% ipython --no-banner

In [1]: import numpy as np

In [2]: np.set_printoptions(precision=4, suppress=True, linewidth=160, legacy="1.25")

In [3]: basis = np.array([[0, 0, -1, 3, -2, -2, 0, 2], [1, -3, -1, -1, -1, -2, -2, -2]])

In [4]: rng = np.random.default_rng(41835)

In [5]: feats = rng.normal(size=(21, 2)) @ basis + np.array([0, -1, 2, 0, 0, 1, 1, 0])

In [6]: feats
Out[6]: 
array([[-1.2535,  2.7606,  3.6931, -0.0652,  2.1327,  4.3862,  3.5071,  1.6279],
       [ 0.5807, -2.7421,  2.988 , -5.2868,  2.5567,  2.976 , -0.1614, -4.2988],
       [ 1.6909, -6.0727,  1.0395, -3.8822, -0.23  , -0.9209, -2.3818, -4.8427],
       [ 0.431 , -2.2931,  0.7823,  1.9289, -2.0043, -1.4354,  0.1379,  0.7112],
       [-0.3105, -0.0685,  0.6861,  5.1838, -2.9383, -1.6278,  1.621 ,  3.8699],
       [-0.8216,  1.4647,  2.222 ,  2.6202, -0.3775,  1.4441,  2.6431,  2.8422],
       [ 1.6395, -5.9186, -2.4784,  6.8771, -7.3173, -7.9568, -2.279 ,  2.3987],
       [-0.434 ,  0.3021,  2.7779, -0.5975,  1.1217,  2.5558,  1.8681,  0.1804],
       [-0.9143,  1.7428,  2.3348,  2.6526, -0.2446,  1.6697,  2.8285,  2.9874],
       [-0.5165,  0.5495,  1.9509,  2.2132, -0.6147,  0.9018,  2.033 ,  2.1642],
       [ 0.7644, -3.2933,  0.6588,  0.9657, -1.9179, -1.6823, -0.5289, -0.3755],
       [ 0.5678, -2.7033,  1.1876,  0.1661, -1.057 , -0.6248, -0.1355, -0.6463],
       [ 0.8452, -3.5357,  2.5087, -4.907 ,  1.8626,  2.0174, -0.6905, -4.3984],
       [-1.3925,  3.1776,  3.4237,  1.299 ,  1.4549,  3.8474,  3.785 ,  2.7227],
       [-0.8367,  1.5102,  2.8489,  0.8001,  0.8611,  2.6979,  2.6735,  1.6491],
       [ 0.8819, -3.6456,  0.304 ,  1.5604, -2.5101, -2.3919, -0.7637, -0.1355],
       [ 0.9942, -3.9826,  0.6539,  0.0614, -1.6979, -1.6921, -0.9884, -1.2847],
       [ 1.5686, -5.7059,  1.6251, -5.1499,  0.8189,  0.2502, -2.1373, -5.5248],
       [-1.1155,  2.3465,  4.7275, -3.7205,  4.3395,  6.4551,  3.231 , -0.993 ],
       [ 0.2526, -1.7577, -0.1725,  5.5073, -4.0924, -3.345 ,  0.4949,  3.3348],
       [-0.0855, -0.7435,  2.3745, -0.7815,  0.6635,  1.749 ,  1.171 , -0.407 ]])

In [7]: Uu, s, VT = np.linalg.svd(feats)

In [8]: V = VT[:(s > 1e-8).sum()]

In [9]: vec = feats[13] + 3 * feats[9] + rng.integers(2) * np.eye(8)[5]

In [10]: vec
Out[10]: array([-2.942 ,  4.8261,  9.2765,  7.9387, -0.3891,  6.5529,  9.8841,  9.2152])

In [11]: round(float(np.linalg.norm(vec - V.T @ V @ vec)), 4)
Out[11]: 0.0

In [12]: np.allclose(V.T @ V @ vec, vec)
Out[12]: True

In [13]: np.linalg.matrix_rank(np.vstack([feats, vec]))
Out[13]: 3
